>>> import numpy as np
>>> from numpy import linalg as LA
>>> np.set_printoptions(precision=2, suppress=True, linewidth=200)
>>> rnd = lambda a: np.round(a, 2) + 0
>>> E = np.loadtxt("case15.csv", delimiter=",")
>>> print(E)
[[  0.   0.   0.   0.   0.   0.   0.   0.   0.   0.   0.]
 [-12.   6.  -9. -12. -15.  -9.  -6.  -9.   0.   6.   3.]
 [-12.   6.  -9. -12. -15.  -9.  -6.  -9.   0.   6.   3.]
 [ 12.  -6.   9.  12.  15.   9.   6.   9.   0.  -6.  -3.]
 [ -4.   2.  -3.  -4.  -5.  -3.  -2.  -3.   0.   2.   1.]
 [  8.  -4.   6.   8.  10.   6.   4.   6.   0.  -4.  -2.]
 [  0.   0.   0.   0.   0.   0.   0.   0.   0.   0.   0.]
 [ -8.   4.  -6.  -8. -10.  -6.  -4.  -6.   0.   4.   2.]
 [ 12.  -6.   9.  12.  15.   9.   6.   9.   0.  -6.  -3.]
 [  8.  -4.   6.   8.  10.   6.   4.   6.   0.  -4.  -2.]
 [ -8.   4.  -6.  -8. -10.  -6.  -4.  -6.   0.   4.   2.]
 [ 12.  -6.   9.  12.  15.   9.   6.   9.   0.  -6.  -3.]
 [ -8.   4.  -6.  -8. -10.  -6.  -4.  -6.   0.   4.   2.]
 [  0.   0.   0.   0.   0.   0.   0.   0.   0.   0.   0.]
 [  8.  -4.   6.   8.  10.   6.   4.   6.   0.  -4.  -2.]
 [ 12.  -6.   9.  12.  15.   9.   6.   9.   0.  -6.  -3.]]
>>> w1 = np.array([[1, 1, 1, -1, -3, 2],
...     [1, 1, 0, -3, 2, -3],
...     [3, 0, -1, 3, 2, 2],
...     [-2, 3, -1, -3, 1, 2],
...     [-3, 2, -1, -1, 0, -1],
...     [-1, 1, 0, 3, -2, -1],
...     [1, 1, -2, 2, 0, 3],
...     [-3, 3, 1, 3, 0, 2],
...     [0, 3, -3, 0, 2, -2],
...     [-3, -3, 3, 3, 3, -2],
...     [-1, 2, 2, 1, -1, -2]])
>>> b = np.array([-1, 0, -2, 1, 1, 0])
>>> hid = np.maximum(E @ w1 + b, 0)
>>> print(LA.matrix_rank(hid))
5
>>> print(rnd((hid > 0).mean(axis=0)))
[0.38 0.44 0.38 0.62 0.56 0.44]
>>> print(hid)
[[  0.   0.   0.   1.   1.   0.]
 [ 44.   0.  49.   0.  52.   0.]
 [ 44.   0.  49.   0.  52.   0.]
 [  0. 126.   0.  28.   0. 114.]
 [ 14.   0.  15.   0.  18.   0.]
 [  0.  84.   0.  19.   0.  76.]
 [  0.   0.   0.   1.   1.   0.]
 [ 29.   0.  32.   0.  35.   0.]
 [  0. 126.   0.  28.   0. 114.]
 [  0.  84.   0.  19.   0.  76.]
 [ 29.   0.  32.   0.  35.   0.]
 [  0. 126.   0.  28.   0. 114.]
 [ 29.   0.  32.   0.  35.   0.]
 [  0.   0.   0.   1.   1.   0.]
 [  0.  84.   0.  19.   0.  76.]
 [  0. 126.   0.  28.   0. 114.]]
>>> W2 = np.array([[-1, -1], [-2, 0], [2, 2], [-2, -1], [1, 2], [1, 0]])
>>> print(hid @ W2)
[[  -1.    1.]
 [ 106.  158.]
 [ 106.  158.]
 [-194.  -28.]
 [  34.   52.]
 [-130.  -19.]
 [  -1.    1.]
 [  70.  105.]
 [-194.  -28.]
 [-130.  -19.]
 [  70.  105.]
 [-194.  -28.]
 [  70.  105.]
 [  -1.    1.]
 [-130.  -19.]
 [-194.  -28.]]
>>> print((hid @ W2).round(6).argmax(axis=1))
[1 1 1 1 1 1 1 1 1 1 1 1 1 1 1 1]
>>> Xs = hid - hid.mean(axis=0)
>>> evecs = LA.svd(Xs)[2][:5]
>>> other = Xs - Xs @ evecs.T @ evecs
>>> print(rnd(np.diag(evecs.T @ evecs)))
[0.58 1.   0.67 0.75 1.   0.99]
>>> print(LA.norm(other, axis=1).round(6).argmax())
0
>>> print(rnd(LA.norm(other) / LA.norm(Xs)))
0.0
>>> print(rnd(other.std(axis=0)))
[0. 0. 0. 0. 0. 0.]
>>> t = np.radians(60)
>>> R = np.eye(11)
>>> R[2, 2] = R[10, 10] = np.cos(t)
>>> R[2, 10], R[10, 2] = -np.sin(t), np.sin(t)
>>> print(rnd(R))
[[ 1.    0.    0.    0.    0.    0.    0.    0.    0.    0.    0.  ]
 [ 0.    1.    0.    0.    0.    0.    0.    0.    0.    0.    0.  ]
 [ 0.    0.    0.5   0.    0.    0.    0.    0.    0.    0.   -0.87]
 [ 0.    0.    0.    1.    0.    0.    0.    0.    0.    0.    0.  ]
 [ 0.    0.    0.    0.    1.    0.    0.    0.    0.    0.    0.  ]
 [ 0.    0.    0.    0.    0.    1.    0.    0.    0.    0.    0.  ]
 [ 0.    0.    0.    0.    0.    0.    1.    0.    0.    0.    0.  ]
 [ 0.    0.    0.    0.    0.    0.    0.    1.    0.    0.    0.  ]
 [ 0.    0.    0.    0.    0.    0.    0.    0.    1.    0.    0.  ]
 [ 0.    0.    0.    0.    0.    0.    0.    0.    0.    1.    0.  ]
 [ 0.    0.    0.87  0.    0.    0.    0.    0.    0.    0.    0.5 ]]
>>> other = E @ R.T
>>> print(np.allclose(E @ E.T, other @ other.T))
True
>>> print(np.allclose(LA.norm(E, axis=1), LA.norm(other, axis=1)))
True
>>> print(rnd(LA.det(R)), np.trace(R))
1.0 10.0
>>> x0 = np.array([-2, -3, 2, -2, 1, 1, 2, -2, 3, 0, 3])
>>> print(11 - LA.matrix_rank(R - np.eye(11), tol=1e-8))
9
>>> print(rnd(np.abs(LA.eigvals(R))))
[1. 1. 1. 1. 1. 1. 1. 1. 1. 1. 1.]
>>> print(rnd(np.sort(np.abs(np.degrees(np.angle(LA.eigvals(R)))))))
[ 0.  0.  0.  0.  0.  0.  0.  0.  0. 60. 60.]
>>> print(rnd(LA.det(R)))
1.0
>>> M = np.loadtxt("run5.csv", delimiter=",")
>>> print(M)
[[-0.9   0.    0.7   0.3  -1.2   0.7   0.4  -0.3   0.6   0.   -0.9  -0.9   0.6  -1.3  -0.5 ]
 [ 0.2   0.9   0.5  -0.4  -2.7  -1.2   0.    0.9   0.4  -1.3  -0.6   1.2  -1.5   1.6   0.5 ]
 [-0.6   0.7   0.4   0.7   0.6  -1.    0.1  -2.5   0.3  -0.3  -0.3   0.5  -1.2   0.9   0.5 ]
 [-0.8  -1.2   0.1   1.4  -0.7   0.2  -0.6   2.6   0.   -0.3  -0.9  -3.   -0.4   0.6   0.  ]
 [ 1.1   1.4   0.   -0.1   1.1   2.1  -0.4  -1.7   0.2   1.    0.2  -1.2   0.7   0.5   0.9 ]
 [-0.63  0.67  0.45  0.73  0.57 -1.03  0.07 -2.5   0.34 -0.35 -0.32  0.51 -1.18  0.87  0.41]]
>>> LA.rank(M)
Traceback (most recent call last):
  File "<python-input-38>", line 1, in <module>
    LA.rank(M)
    ^^^^^^^
AttributeError: module 'numpy.linalg' has no attribute 'rank'
>>> print(rnd(LA.norm(M)))
9.47
>>> M[6]
Traceback (most recent call last):
  File "<python-input-40>", line 1, in <module>
    M[6]
    ~^^^
IndexError: index 6 is out of bounds for axis 0 with size 6
>>> print(rnd(M.sum(axis=1)))
[-2.7  -1.5  -1.2  -3.    5.8  -1.39]
>>> U, sig, vt = LA.svd(M)
>>> print(rnd(sig))
[5.87 5.16 3.68 2.87 2.59 0.07]
>>> other = U[:, :5] @ np.diag(sig[:5]) @ vt[:5]
>>> print(LA.matrix_rank(M, rtol=0.05))
5
>>> print(rnd(np.abs(M - other).max()))
0.03
>>> print(LA.matrix_rank(other))
5
>>> print(rnd(LA.norm(M - other, 2)), rnd(sig[5]))
0.07 0.07
>>> print(rnd(other))
[[-0.9   0.    0.7   0.3  -1.2   0.7   0.4  -0.3   0.6   0.   -0.9  -0.9   0.6  -1.3  -0.5 ]
 [ 0.2   0.9   0.5  -0.4  -2.7  -1.2   0.    0.9   0.4  -1.3  -0.6   1.2  -1.5   1.6   0.5 ]
 [-0.59  0.7   0.42  0.71  0.6  -1.    0.07 -2.5   0.31 -0.32 -0.3   0.5  -1.19  0.91  0.47]
 [-0.8  -1.2   0.1   1.4  -0.7   0.2  -0.6   2.6   0.   -0.3  -0.9  -3.   -0.4   0.6   0.  ]
 [ 1.1   1.4   0.   -0.1   1.1   2.1  -0.4  -1.7   0.2   1.    0.2  -1.2   0.7   0.5   0.9 ]
 [-0.64  0.67  0.43  0.72  0.57 -1.03  0.1  -2.5   0.33 -0.33 -0.32  0.51 -1.19  0.86  0.44]]
>>> print(rnd(LA.norm(M - other) / LA.norm(M)))
0.01
>>> u = np.array([-6, -9])
>>> print(rnd(np.convolve(M[0], u)))
[ 5.4  8.1 -4.2 -8.1  4.5  6.6 -8.7 -1.8 -0.9 -5.4  5.4 13.5  4.5  2.4 14.7  4.5]
>>> W0 = np.load("m.npy")
>>> print(rnd(W0))
[[0.33 0.   0.   0.17 0.17 0.17 0.   0.   0.   0.   0.   0.17 0.  ]
 [0.17 0.17 0.   0.17 0.   0.   0.17 0.17 0.   0.17 0.   0.   0.  ]
 [0.17 0.   0.17 0.   0.   0.   0.17 0.   0.   0.17 0.   0.17 0.17]
 [0.   0.   0.   0.5  0.   0.   0.   0.5  0.   0.   0.   0.   0.  ]
 [0.17 0.   0.   0.   0.17 0.17 0.17 0.17 0.   0.   0.17 0.   0.  ]
 [0.33 0.   0.   0.   0.   0.67 0.   0.   0.   0.   0.   0.   0.  ]
 [0.5  0.   0.   0.   0.   0.   0.5  0.   0.   0.   0.   0.   0.  ]
 [0.   0.   0.   0.   0.   0.   0.   0.33 0.33 0.   0.33 0.   0.  ]
 [0.17 0.17 0.17 0.   0.17 0.   0.   0.   0.17 0.   0.17 0.   0.  ]
 [0.   0.   0.   0.17 0.   0.   0.17 0.   0.   0.33 0.   0.17 0.17]
 [0.   0.   0.   0.   0.   0.   0.   0.25 0.25 0.   0.25 0.25 0.  ]
 [0.5  0.   0.   0.   0.   0.   0.   0.   0.   0.   0.   0.5  0.  ]
 [0.   0.25 0.   0.   0.   0.   0.25 0.   0.   0.25 0.   0.   0.25]]
>>> print(rnd(W0.sum(axis=1)))
[1. 1. 1. 1. 1. 1. 1. 1. 1. 1. 1. 1. 1.]
>>> print(rnd(W0 @ np.ones(13)))
[1. 1. 1. 1. 1. 1. 1. 1. 1. 1. 1. 1. 1.]
>>> print(rnd(np.sort(np.abs(LA.eigvals(W0)))[::-1]))
[1.   0.7  0.6  0.6  0.5  0.5  0.24 0.24 0.17 0.17 0.14 0.14 0.04]
>>> pr = np.eye(13)[5]
>>> for _ in range(3):
...     pr = pr @ W0
...     print(pr.round(2))
... 
[0.33 0.   0.   0.   0.   0.67 0.   0.   0.   0.   0.   0.   0.  ]
[0.33 0.   0.   0.06 0.06 0.5  0.   0.   0.   0.   0.   0.06 0.  ]
[0.31 0.   0.   0.08 0.06 0.4  0.01 0.04 0.   0.   0.01 0.08 0.  ]
